$ ipython --no-banner

In [1]: import numpy as np

In [2]: import numpy.linalg as la

In [3]: np.set_printoptions(suppress=True, linewidth=100)

In [4]: X = np.load("layer2.npy")

In [5]: print(X)
[[ 1  1 -1 -1 -1 -1  1  1]
 [ 1 -1  1 -1 -1  1 -1  1]
 [ 1  1  1  1  1  1  1  1]]

In [6]: # column 4 repeats column 3

In [7]: f, r1 = X[1], X[2]

In [8]: print(f @ f)
8

In [9]: print(f @ r1)
0

In [10]: pr = (f @ r1) / (f @ f) * f

In [11]: print(np.outer(f, r1))
[[ 1  1  1  1  1  1  1  1]
 [-1 -1 -1 -1 -1 -1 -1 -1]
 [ 1  1  1  1  1  1  1  1]
 [-1 -1 -1 -1 -1 -1 -1 -1]
 [-1 -1 -1 -1 -1 -1 -1 -1]
 [ 1  1  1  1  1  1  1  1]
 [-1 -1 -1 -1 -1 -1 -1 -1]
 [ 1  1  1  1  1  1  1  1]]

In [12]: print(la.matrix_rank(np.outer(f, r1)))
1

In [13]: print(r1 - pr)
[1. 1. 1. 1. 1. 1. 1. 1.]

In [14]: print(np.round(la.norm(f + r1) ** 2 + la.norm(f - r1) ** 2, 3))
32.0

In [15]: A = np.array([[9, 6, -6], [6, 4, -4], [-6, -4, 4]])

In [16]: t3 = np.stack([A, 3 * A, A[::-1]])

In [17]: print(la.matrix_rank(t3.reshape(3, -1)))
2

In [18]: print(np.round(la.det(t3), 3) + 0)
[0. 0. 0.]

In [19]: print(np.round(la.norm(t3, axis=(1, 2)), 3))
[17. 51. 17.]

In [20]: print(la.matrix_rank(t3))
[1 1 1]

In [21]: print(t3.sum(axis=0))
[[ 30  20 -20]
 [ 30  20 -20]
 [-15 -10  10]]

In [22]: print(np.einsum("bij,cij->bc", t3, t3))
[[ 289  867 -136]
 [ 867 2601 -408]
 [-136 -408  289]]

In [23]: A2 = np.array([[-4, 2, -3], [5, 1, -1], [-2, -5, -2]])

In [24]: W2 = np.array([[1, -2, 0, -2], [0, -2, -2, 0], [2, 0, 1, 0], [0, 1, -1, -2]])

In [25]: W0 = np.block([[A2, np.zeros((3, 4))], [np.zeros((4, 3)), W2]])

In [26]: print(W0)
[[-4.  2. -3.  0.  0.  0.  0.]
 [ 5.  1. -1.  0.  0.  0.  0.]
 [-2. -5. -2.  0.  0.  0.  0.]
 [ 0.  0.  0.  1. -2.  0. -2.]
 [ 0.  0.  0.  0. -2. -2.  0.]
 [ 0.  0.  0.  2.  0.  1.  0.]
 [ 0.  0.  0.  0.  1. -1. -2.]]

In [27]: # 2 blocks once reordered

In [28]: ev, V = la.eigh(A)

In [29]: x = np.array([0, 1, 1])

In [30]: print(x @ A @ x)
0

In [31]: print(x @ A @ x / (x @ x), round(ev[0], 3), np.round(ev[-1], 3))
0.0 -0.0 17.0

In [32]: print(np.round(la.eigvalsh(A[1:, 1:]), 3))
[0. 8.]

In [33]: print(np.round(V * np.maximum(ev, 0) @ V.T, 3))
[[ 9.  6. -6.]
 [ 6.  4. -4.]
 [-6. -4.  4.]]

In [34]: print(np.round(V * np.abs(ev) @ V.T, 3))
[[ 9.  6. -6.]
 [ 6.  4. -4.]
 [-6. -4.  4.]]

In [35]: print(round(float(la.det(W0)), 3))
-3388.0

In [36]: m1 = np.array([[0, 0, 1, 1], [0, 0, 0, 1], [1, 0, 0, 0], [1, 1, 0, 0]])

In [37]: print(m1)
[[0 0 1 1]
 [0 0 0 1]
 [1 0 0 0]
 [1 1 0 0]]

In [38]: ev, V = la.eigh(m1)

In [39]: print(np.round(V.T @ V, 3) + 0)
[[1. 0. 0. 0.]
 [0. 1. 0. 0.]
 [0. 0. 1. 0.]
 [0. 0. 0. 1.]]

In [40]: print(np.round(np.abs(V[:, -1]), 3))
[0.602 0.372 0.372 0.602]

In [41]: print(np.abs(V[:, -1]).round(6).argmax())
0

In [42]: print(ev.round(3))
[-1.618 -0.618  0.618  1.618]

In [43]: A2 = np.array([[2, 0], [-1, 1], [2, 0], [1, 2]])

In [44]: print(np.vstack([m1, A2.T]).shape)
(6, 4)

In [45]: print(m1 @ A2)
[[3 2]
 [1 2]
 [2 0]
 [1 1]]

In [46]: print(np.einsum("ik,kj->ij", m1, A2))
[[3 2]
 [1 2]
 [2 0]
 [1 1]]

In [47]: print(m1.sum(axis=0))
[2 1 1 2]

In [48]: low = np.diag(m1.sum(axis=1)) - m1

In [49]: print(round(la.det(low[1:, 1:])))
1

In [50]: print((la.eigvalsh(low) < 1e-8).sum())
1

In [51]: t3 = np.stack([m1, 4 * m1, m1[::-1]])

In [52]: print((t3 @ m1.T).shape)
(3, 4, 4)

In [53]: O, V = la.qr(m1[:, :2])[0], la.qr(m1[:, 2:])[0]

In [54]: sigma = la.svd(O.T @ V, compute_uv=False)

In [55]: print((sigma > 0.9).sum())
0

In [56]: feats = np.load("m.npy")

In [57]: print(feats)
[[ 14. -17.   6.  15.]
 [  1.   4.  -2.  -1.]
 [ 15. -19.   7.  17.]
 [-13.  21.  -8. -16.]]

In [58]: A2 = np.array([[0, 2, 3], [-3, 2, 1]])

In [59]: W2 = np.kron(A2, feats)

In [60]: print(np.round(la.norm(W2, 2), 3), np.round(la.norm(A2, 2) * la.norm(feats, 2), 3))
231.074 231.074

In [61]: print(np.round(np.poly(feats), 3) + 0)
[  1.  -9.  23. -15.   0.]

In [62]: print(round(float(la.det(2 * feats)), 3), round(la.det(feats), 3))
-0.0 -0.0

In [63]: print(np.round(la.det(feats[::-1]), 3))
-0.0

In [64]: print(round(float(la.det(feats.T)), 3))
0.0

In [65]: print(np.einsum("ii->", feats))
9.0

In [66]: rng = np.random.default_rng(6732)

In [67]: arr = (rng.random((6, 6)) < 0.3) + np.eye(6)

In [68]: arr /= arr.sum(axis=1, keepdims=True)

In [69]: print(arr.round(3))
[[0.25  0.25  0.    0.25  0.25  0.   ]
 [0.    0.667 0.333 0.    0.    0.   ]
 [0.    0.    1.    0.    0.    0.   ]
 [0.    0.    0.    1.    0.    0.   ]
 [0.    0.333 0.333 0.    0.333 0.   ]
 [0.    0.    0.    0.    0.    1.   ]]

In [70]: print((la.matrix_power((arr != 0) + (arr.T != 0) + np.eye(6), 6) > 0).astype(int))
[[1 1 1 1 1 0]
 [1 1 1 1 1 0]
 [1 1 1 1 1 0]
 [1 1 1 1 1 0]
 [1 1 1 1 1 0]
 [0 0 0 0 0 1]]

In [71]: print(np.round(np.sort(la.eigvals(arr).real), 3))
[0.25  0.333 0.667 1.    1.    1.   ]

In [72]: x = np.array([0, 3, 2, 1, 1, 0])

In [73]: target = arr @ x

In [74]: beta, lr = np.zeros(6), 1 / la.norm(arr, 2) ** 2

In [75]: for i in range(50):
    ...:     beta -= lr * arr.T @ (arr @ beta - target)
    ...:     if i % 10 == 0: print(i, round(la.norm(arr @ beta - target), 3))
    ...: 
0 0.841
10 0.057
20 0.04
30 0.031
40 0.024

In [76]: print(round(float(la.cond(arr)), 3))
6.648

In [77]: x = np.array([0, -1, 1, 0, 2, 1])

In [78]: target = arr @ x

In [79]: print(target.round(3))
[ 0.25  -0.333  1.     0.     0.667  1.   ]

In [80]: print(np.round(la.solve(arr, target), 3) + 0)
[ 0. -1.  1.  0.  2.  1.]

In [81]: print(np.round(la.solve(arr, arr[:, 3]), 3))
[0. 0. 0. 1. 0. 0.]

In [82]: print(np.round(la.solve(arr, 3 * target), 3))
[ 0. -3.  3.  0.  6.  3.]

In [83]: E = np.array([[6.0, 0.0, 0.0, 0.0, 0.0, 0.0, 0.0],
    ...:     [0.0, 6.0, 0.0, 5.0, 0.0, 5.0, 5.0],
    ...:     [0.0, 0.0, 6.0, 0.0, 5.0, 0.0, 0.0],
    ...:     [0.0, 5.0, 0.0, 6.0, 0.0, 5.0, 5.0],
    ...:     [0.0, 0.0, 5.0, 0.0, 6.0, 0.0, 0.0],
    ...:     [0.0, 5.0, 0.0, 5.0, 0.0, 6.0, 5.0],
    ...:     [0.0, 5.0, 0.0, 5.0, 0.0, 5.0, 6.0]])

In [84]: def softmax(z):
    ...:     e = np.exp(z - z.max(axis=-1, keepdims=True))
    ...:     return e / e.sum(axis=-1, keepdims=True)
    ...: 

In [85]: print(np.round(softmax(E[3]), 3))
[0.001 0.174 0.001 0.474 0.001 0.174 0.174]

In [86]: att = E @ E.T / np.sqrt(7)

In [87]: print(np.round(softmax(att), 3) + 0)
[[1.    0.    0.    0.    0.    0.    0.   ]
 [0.    0.327 0.    0.224 0.    0.224 0.224]
 [0.    0.    0.593 0.    0.407 0.    0.   ]
 [0.    0.224 0.    0.327 0.    0.224 0.224]
 [0.    0.    0.407 0.    0.593 0.    0.   ]
 [0.    0.224 0.    0.224 0.    0.327 0.224]
 [0.    0.224 0.    0.224 0.    0.224 0.327]]

In [88]: idx = rng.permutation(7)

In [89]: A2 = E[:, idx] * rng.choice([-1, 1], 7)

In [90]: print(A2)
[[-0. -0. -0.  0. -0.  0.  6.]
 [-0. -6. -0.  5. -5.  5.  0.]
 [-6. -0. -5.  0. -0.  0.  0.]
 [-0. -5. -0.  6. -5.  5.  0.]
 [-5. -0. -6.  0. -0.  0.  0.]
 [-0. -5. -0.  5. -5.  6.  0.]
 [-0. -5. -0.  5. -6.  5.  0.]]

In [91]: U, _, vt = la.svd(E.T @ A2)

In [92]: print(np.round(la.lstsq(E, A2)[0], 3) + 0)
[[ 0.  0.  0.  0.  0.  0.  1.]
 [ 0. -1.  0.  0.  0.  0.  0.]
 [-1.  0.  0.  0.  0.  0.  0.]
 [ 0.  0.  0.  1.  0.  0.  0.]
 [ 0.  0. -1.  0.  0.  0.  0.]
 [ 0.  0.  0.  0.  0.  1.  0.]
 [ 0.  0.  0.  0. -1.  0.  0.]]

In [93]: idx = rng.permutation(7)

In [94]: print(idx)
[3 5 2 0 4 6 1]

In [95]: A2 = E[idx][:, idx]

In [96]: print(A2)
[[6. 5. 0. 0. 0. 5. 5.]
 [5. 6. 0. 0. 0. 5. 5.]
 [0. 0. 6. 0. 5. 0. 0.]
 [0. 0. 0. 6. 0. 0. 0.]
 [0. 0. 5. 0. 6. 0. 0.]
 [5. 5. 0. 0. 0. 6. 5.]
 [5. 5. 0. 0. 0. 5. 6.]]

In [97]: mat = np.eye(4, dtype=int)[rng.permutation(4)]

In [98]: print(mat)
[[0 1 0 0]
 [1 0 0 0]
 [0 0 1 0]
 [0 0 0 1]]

In [99]: # columns are unit length and at right angles

In [100]: print(mat @ mat.T)
[[1 0 0 0]
 [0 1 0 0]
 [0 0 1 0]
 [0 0 0 1]]

In [101]: print(np.round(la.svd(mat, compute_uv=False), 3))
[1. 1. 1. 1.]

In [102]: ev, V = la.eigh(mat)

In [103]: print(np.round(V.T @ mat @ V, 3) + 0)
[[-1.  0.  0.  0.]
 [ 0.  1.  0.  0.]
 [ 0.  0.  1.  0.]
 [ 0.  0.  0.  1.]]

In [104]: print((ev > 1e-8).sum(), (ev < -1e-8).sum())
3 1

In [105]: print(np.round(la.eigvalsh(mat + -2 * np.eye(4)), 3))
[-3. -1. -1. -1.]

In [106]: print(np.round(la.eigvalsh(mat @ mat), 3))
[1. 1. 1. 1.]

In [107]: print(ev.sum(), np.trace(mat))
2.0 2

In [108]: print(mat.sum(axis=1))
[1 1 1 1]

In [109]: print(np.round(np.sort(np.abs(la.eigvals(mat)))[::-1], 3))
[1. 1. 1. 1.]

In [110]: print(la.matrix_power(mat, 100))
[[1 0 0 0]
 [0 1 0 0]
 [0 0 1 0]
 [0 0 0 1]]

In [111]: pr = np.eye(4)[1]

In [112]: for _ in range(4):
     ...:     pr = pr @ mat
     ...:     print(pr.round(3))
     ...: 
[1. 0. 0. 0.]
[0. 1. 0. 0.]
[1. 0. 0. 0.]
[0. 1. 0. 0.]
